% python3 -q
>>> import numpy as np
>>> np.set_printoptions(precision=2, suppress=True, linewidth=200, sign=" ")
>>> K = np.array([[1, 0, 0, 0, 0, 0, 0, 0],
...     [0, 0, 0, 0, 1, 0, 0, 0],
...     [0, 0, 0, 0, 0, 1, 0, 0],
...     [0, 0, 0, 0, 0, 0, 0, 1],
...     [0, 0, 1, 0, 0, 0, 0, 0],
...     [0, 0, 0, 1, 0, 0, 0, 0],
...     [0, 1, 0, 0, 0, 0, 0, 0],
...     [0, 0, 0, 0, 0, 0, 1, 0]])
>>> K @ K
array([[ 1,  0,  0,  0,  0,  0,  0,  0],
       [ 0,  0,  1,  0,  0,  0,  0,  0],
       [ 0,  0,  0,  1,  0,  0,  0,  0],
       [ 0,  0,  0,  0,  0,  0,  1,  0],
       [ 0,  0,  0,  0,  0,  1,  0,  0],
       [ 0,  0,  0,  0,  0,  0,  0,  1],
       [ 0,  0,  0,  0,  1,  0,  0,  0],
       [ 0,  1,  0,  0,  0,  0,  0,  0]])
>>> round(float(np.linalg.det(K)), 2)
1.0
>>> (np.linalg.matrix_power((K != 0) + (K.T != 0) + np.eye(8), 8) > 0).astype(int)
array([[ 1,  0,  0,  0,  0,  0,  0,  0],
       [ 0,  1,  1,  1,  1,  1,  1,  1],
       [ 0,  1,  1,  1,  1,  1,  1,  1],
       [ 0,  1,  1,  1,  1,  1,  1,  1],
       [ 0,  1,  1,  1,  1,  1,  1,  1],
       [ 0,  1,  1,  1,  1,  1,  1,  1],
       [ 0,  1,  1,  1,  1,  1,  1,  1],
       [ 0,  1,  1,  1,  1,  1,  1,  1]])
>>> (K != 0).astype(int)
array([[ 1,  0,  0,  0,  0,  0,  0,  0],
       [ 0,  0,  0,  0,  1,  0,  0,  0],
       [ 0,  0,  0,  0,  0,  1,  0,  0],
       [ 0,  0,  0,  0,  0,  0,  0,  1],
       [ 0,  0,  1,  0,  0,  0,  0,  0],
       [ 0,  0,  0,  1,  0,  0,  0,  0],
       [ 0,  1,  0,  0,  0,  0,  0,  0],
       [ 0,  0,  0,  0,  0,  0,  1,  0]])
>>> data = np.arange(140).reshape(10, 14) + -1
>>> print(data)
[[ -1   0   1   2   3   4   5   6   7   8   9  10  11  12]
 [ 13  14  15  16  17  18  19  20  21  22  23  24  25  26]
 [ 27  28  29  30  31  32  33  34  35  36  37  38  39  40]
 [ 41  42  43  44  45  46  47  48  49  50  51  52  53  54]
 [ 55  56  57  58  59  60  61  62  63  64  65  66  67  68]
 [ 69  70  71  72  73  74  75  76  77  78  79  80  81  82]
 [ 83  84  85  86  87  88  89  90  91  92  93  94  95  96]
 [ 97  98  99 100 101 102 103 104 105 106 107 108 109 110]
 [111 112 113 114 115 116 117 118 119 120 121 122 123 124]
 [125 126 127 128 129 130 131 132 133 134 135 136 137 138]]
>>> # rows and columns are dependent
>>> np.abs(np.diag(np.linalg.qr(data)[1])) > 1e-9
array([ True,  True, False, False, False, False, False, False, False, False])
>>> print(np.round(data @ np.linalg.pinv(data) @ data, 2) + 0)
[[ -1.   0.   1.   2.   3.   4.   5.   6.   7.   8.   9.  10.  11.  12.]
 [ 13.  14.  15.  16.  17.  18.  19.  20.  21.  22.  23.  24.  25.  26.]
 [ 27.  28.  29.  30.  31.  32.  33.  34.  35.  36.  37.  38.  39.  40.]
 [ 41.  42.  43.  44.  45.  46.  47.  48.  49.  50.  51.  52.  53.  54.]
 [ 55.  56.  57.  58.  59.  60.  61.  62.  63.  64.  65.  66.  67.  68.]
 [ 69.  70.  71.  72.  73.  74.  75.  76.  77.  78.  79.  80.  81.  82.]
 [ 83.  84.  85.  86.  87.  88.  89.  90.  91.  92.  93.  94.  95.  96.]
 [ 97.  98.  99. 100. 101. 102. 103. 104. 105. 106. 107. 108. 109. 110.]
 [111. 112. 113. 114. 115. 116. 117. 118. 119. 120. 121. 122. 123. 124.]
 [125. 126. 127. 128. 129. 130. 131. 132. 133. 134. 135. 136. 137. 138.]]
